% ipython --no-banner

In [1]: import numpy as np

In [2]: from numpy import linalg as LA

In [3]: np.set_printoptions(precision=2, suppress=True, linewidth=140, sign=" ")

In [4]: A = np.loadtxt("run18.csv", delimiter=",")

In [5]: A
Out[5]: 
array([[ 0.,  0.,  0.,  0.,  0.,  0.,  1.],
       [ 0.,  0.,  0.,  1.,  0.,  0.,  0.],
       [ 1.,  0.,  0.,  0.,  0.,  0.,  0.],
       [ 0.,  1.,  0.,  0.,  0.,  0.,  0.],
       [ 0.,  0.,  0.,  0.,  0.,  1.,  0.],
       [ 0.,  0.,  1.,  0.,  0.,  0.,  0.],
       [ 0.,  0.,  0.,  0.,  1.,  0.,  0.]])

In [6]: # orthonormal columns

In [7]: B = LA.inv(A)

In [8]: print(B)
[[ 0.  0.  1.  0.  0.  0.  0.]
 [ 0.  0.  0.  1.  0.  0.  0.]
 [ 0.  0.  0.  0.  0.  1.  0.]
 [ 0.  1.  0.  0.  0.  0.  0.]
 [ 0.  0.  0.  0.  0.  0.  1.]
 [ 0.  0.  0.  0.  1.  0.  0.]
 [ 1.  0.  0.  0.  0.  0.  0.]]

In [9]: round(float(LA.slogdet(A)[0]), 2)
Out[9]: -1.0

In [10]: print((np.abs(B) > 1e-9).astype(int))
[[ 0  0  1  0  0  0  0]
 [ 0  0  0  1  0  0  0]
 [ 0  0  0  0  0  1  0]
 [ 0  1  0  0  0  0  0]
 [ 0  0  0  0  0  0  1]
 [ 0  0  0  0  1  0  0]
 [ 1  0  0  0  0  0  0]]

In [11]: K = np.load("x.npy")

In [12]: K
Out[12]: 
array([[-1.,  1.,  1.,  1.,  1.,  1.,  1.,  1.,  1.,  1.],
       [ 1., -1.,  1.,  1.,  1.,  1.,  1.,  1.,  1.,  1.],
       [ 1.,  1., -1.,  1.,  1.,  1.,  1.,  1.,  1.,  1.],
       [ 1.,  1.,  1., -1.,  1.,  1.,  1.,  1.,  1.,  1.],
       [ 1.,  1.,  1.,  1., -1.,  1.,  1.,  1.,  1.,  1.],
       [ 1.,  1.,  1.,  1.,  1., -1.,  1.,  1.,  1.,  1.],
       [ 1.,  1.,  1.,  1.,  1.,  1., -1.,  1.,  1.,  1.],
       [ 1.,  1.,  1.,  1.,  1.,  1.,  1., -1.,  1.,  1.],
       [ 1.,  1.,  1.,  1.,  1.,  1.,  1.,  1., -1.,  1.],
       [ 1.,  1.,  1.,  1.,  1.,  1.,  1.,  1.,  1., -1.]])

In [13]: np.all(LA.eigvalsh(K) > 0)
Out[13]: np.False_

In [14]: ang = np.radians(46)

In [15]: r_ = np.eye(10)

In [16]: r_[1, 1] = r_[4, 4] = np.cos(ang)

In [17]: r_[1, 4], r_[4, 1] = -np.sin(ang), np.sin(ang)

In [18]: print(r_)
[[ 1.    0.    0.    0.    0.    0.    0.    0.    0.    0.  ]
 [ 0.    0.69  0.    0.   -0.72  0.    0.    0.    0.    0.  ]
 [ 0.    0.    1.    0.    0.    0.    0.    0.    0.    0.  ]
 [ 0.    0.    0.    1.    0.    0.    0.    0.    0.    0.  ]
 [ 0.    0.72  0.    0.    0.69  0.    0.    0.    0.    0.  ]
 [ 0.    0.    0.    0.    0.    1.    0.    0.    0.    0.  ]
 [ 0.    0.    0.    0.    0.    0.    1.    0.    0.    0.  ]
 [ 0.    0.    0.    0.    0.    0.    0.    1.    0.    0.  ]
 [ 0.    0.    0.    0.    0.    0.    0.    0.    1.    0.  ]
 [ 0.    0.    0.    0.    0.    0.    0.    0.    0.    1.  ]]

In [19]: B = K @ r_.T

In [20]: LA.svd(K, compute_uv=False), LA.svd(B, compute_uv=False)
Out[20]: 
(array([ 8.,  2.,  2.,  2.,  2.,  2.,  2.,  2.,  2.,  2.]),
 array([ 8.,  2.,  2.,  2.,  2.,  2.,  2.,  2.,  2.,  2.]))

In [21]: np.allclose(LA.norm(K, axis=1), LA.norm(B, axis=1))
Out[21]: True

In [22]: np.abs(B - K).max(axis=0)
Out[22]: array([ 0.  ,  1.02,  0.  ,  0.  ,  1.02,  0.  ,  0.  ,  0.  ,  0.  ,  0.  ])

In [23]: O, r_ = LA.qr(K)

In [24]: O @ r_
Out[24]: 
array([[-1.,  1.,  1.,  1.,  1.,  1.,  1.,  1.,  1.,  1.],
       [ 1., -1.,  1.,  1.,  1.,  1.,  1.,  1.,  1.,  1.],
       [ 1.,  1., -1.,  1.,  1.,  1.,  1.,  1.,  1.,  1.],
       [ 1.,  1.,  1., -1.,  1.,  1.,  1.,  1.,  1.,  1.],
       [ 1.,  1.,  1.,  1., -1.,  1.,  1.,  1.,  1.,  1.],
       [ 1.,  1.,  1.,  1.,  1., -1.,  1.,  1.,  1.,  1.],
       [ 1.,  1.,  1.,  1.,  1.,  1., -1.,  1.,  1.,  1.],
       [ 1.,  1.,  1.,  1.,  1.,  1.,  1., -1.,  1.,  1.],
       [ 1.,  1.,  1.,  1.,  1.,  1.,  1.,  1., -1.,  1.],
       [ 1.,  1.,  1.,  1.,  1.,  1.,  1.,  1.,  1., -1.]])

In [25]: np.abs(np.diag(r_))
Out[25]: array([ 3.16,  2.53,  2.35,  2.26,  2.2 ,  2.17,  2.14,  2.13,  2.11,  2.1 ])

In [26]: np.allclose(r_.T @ r_, K.T @ K)
Out[26]: True

In [27]: np.round(O.T @ O, 2) + 0
Out[27]: 
array([[ 1.,  0.,  0.,  0.,  0.,  0.,  0.,  0.,  0.,  0.],
       [ 0.,  1.,  0.,  0.,  0.,  0.,  0.,  0.,  0.,  0.],
       [ 0.,  0.,  1.,  0.,  0.,  0.,  0.,  0.,  0.,  0.],
       [ 0.,  0.,  0.,  1.,  0.,  0.,  0.,  0.,  0.,  0.],
       [ 0.,  0.,  0.,  0.,  1.,  0.,  0.,  0.,  0.,  0.],
       [ 0.,  0.,  0.,  0.,  0.,  1.,  0.,  0.,  0.,  0.],
       [ 0.,  0.,  0.,  0.,  0.,  0.,  1.,  0.,  0.,  0.],
       [ 0.,  0.,  0.,  0.,  0.,  0.,  0.,  1.,  0.,  0.],
       [ 0.,  0.,  0.,  0.,  0.,  0.,  0.,  0.,  1.,  0.],
       [ 0.,  0.,  0.,  0.,  0.,  0.,  0.,  0.,  0.,  1.]])

In [28]: print(np.trace(O @ O.T))
10.0

In [29]: O.shape, r_.shape
Out[29]: ((10, 10), (10, 10))

In [30]: rng = np.random.default_rng(3774)

In [31]: labels = rng.permutation(10)

In [32]: B = K[:, labels] * rng.choice([-1, 1], 10)

In [33]: B
Out[33]: 
array([[ 1.,  1.,  1., -1.,  1.,  1., -1., -1., -1.,  1.],
       [ 1.,  1.,  1., -1., -1.,  1., -1.,  1., -1.,  1.],
       [ 1.,  1.,  1.,  1.,  1.,  1., -1.,  1., -1.,  1.],
       [ 1.,  1.,  1., -1.,  1.,  1., -1.,  1.,  1.,  1.],
       [ 1.,  1.,  1., -1.,  1.,  1., -1.,  1., -1., -1.],
       [ 1.,  1.,  1., -1.,  1.,  1.,  1.,  1., -1.,  1.],
       [ 1.,  1.,  1., -1.,  1., -1., -1.,  1., -1.,  1.],
       [ 1., -1.,  1., -1.,  1.,  1., -1.,  1., -1.,  1.],
       [ 1.,  1., -1., -1.,  1.,  1., -1.,  1., -1.,  1.],
       [-1.,  1.,  1., -1.,  1.,  1., -1.,  1., -1.,  1.]])

In [34]: left, _, VT = LA.svd(K.T @ B)

In [35]: np.round(LA.lstsq(K, B)[0], 2) + 0
Out[35]: 
array([[ 0.,  0.,  0.,  0.,  0.,  0.,  0.,  1.,  0.,  0.],
       [ 0.,  0.,  0.,  0.,  1.,  0.,  0.,  0.,  0.,  0.],
       [ 0.,  0.,  0., -1.,  0.,  0.,  0.,  0.,  0.,  0.],
       [ 0.,  0.,  0.,  0.,  0.,  0.,  0.,  0., -1.,  0.],
       [ 0.,  0.,  0.,  0.,  0.,  0.,  0.,  0.,  0.,  1.],
       [ 0.,  0.,  0.,  0.,  0.,  0., -1.,  0.,  0.,  0.],
       [ 0.,  0.,  0.,  0.,  0.,  1.,  0.,  0.,  0.,  0.],
       [ 0.,  1.,  0.,  0.,  0.,  0.,  0.,  0.,  0.,  0.],
       [ 0.,  0.,  1.,  0.,  0.,  0.,  0.,  0.,  0.,  0.],
       [ 1.,  0.,  0.,  0.,  0.,  0.,  0.,  0.,  0.,  0.]])

In [36]: round(float(LA.det(K)), 2)
Out[36]: -4096.0

In [37]: LA.matrix_power(K, 4)
Out[37]: 
array([[ 424.,  408.,  408.,  408.,  408.,  408.,  408.,  408.,  408.,  408.],
       [ 408.,  424.,  408.,  408.,  408.,  408.,  408.,  408.,  408.,  408.],
       [ 408.,  408.,  424.,  408.,  408.,  408.,  408.,  408.,  408.,  408.],
       [ 408.,  408.,  408.,  424.,  408.,  408.,  408.,  408.,  408.,  408.],
       [ 408.,  408.,  408.,  408.,  424.,  408.,  408.,  408.,  408.,  408.],
       [ 408.,  408.,  408.,  408.,  408.,  424.,  408.,  408.,  408.,  408.],
       [ 408.,  408.,  408.,  408.,  408.,  408.,  424.,  408.,  408.,  408.],
       [ 408.,  408.,  408.,  408.,  408.,  408.,  408.,  424.,  408.,  408.],
       [ 408.,  408.,  408.,  408.,  408.,  408.,  408.,  408.,  424.,  408.],
       [ 408.,  408.,  408.,  408.,  408.,  408.,  408.,  408.,  408.,  424.]])

In [38]: np.allclose(K @ K.T, K.T @ K)
Out[38]: True

In [39]: assert K == K.T
Traceback (most recent call last):
  Cell In[39], line 1
    assert K == K.T
ValueError: The truth value of an array with more than one element is ambiguous. Use a.any() or a.all()
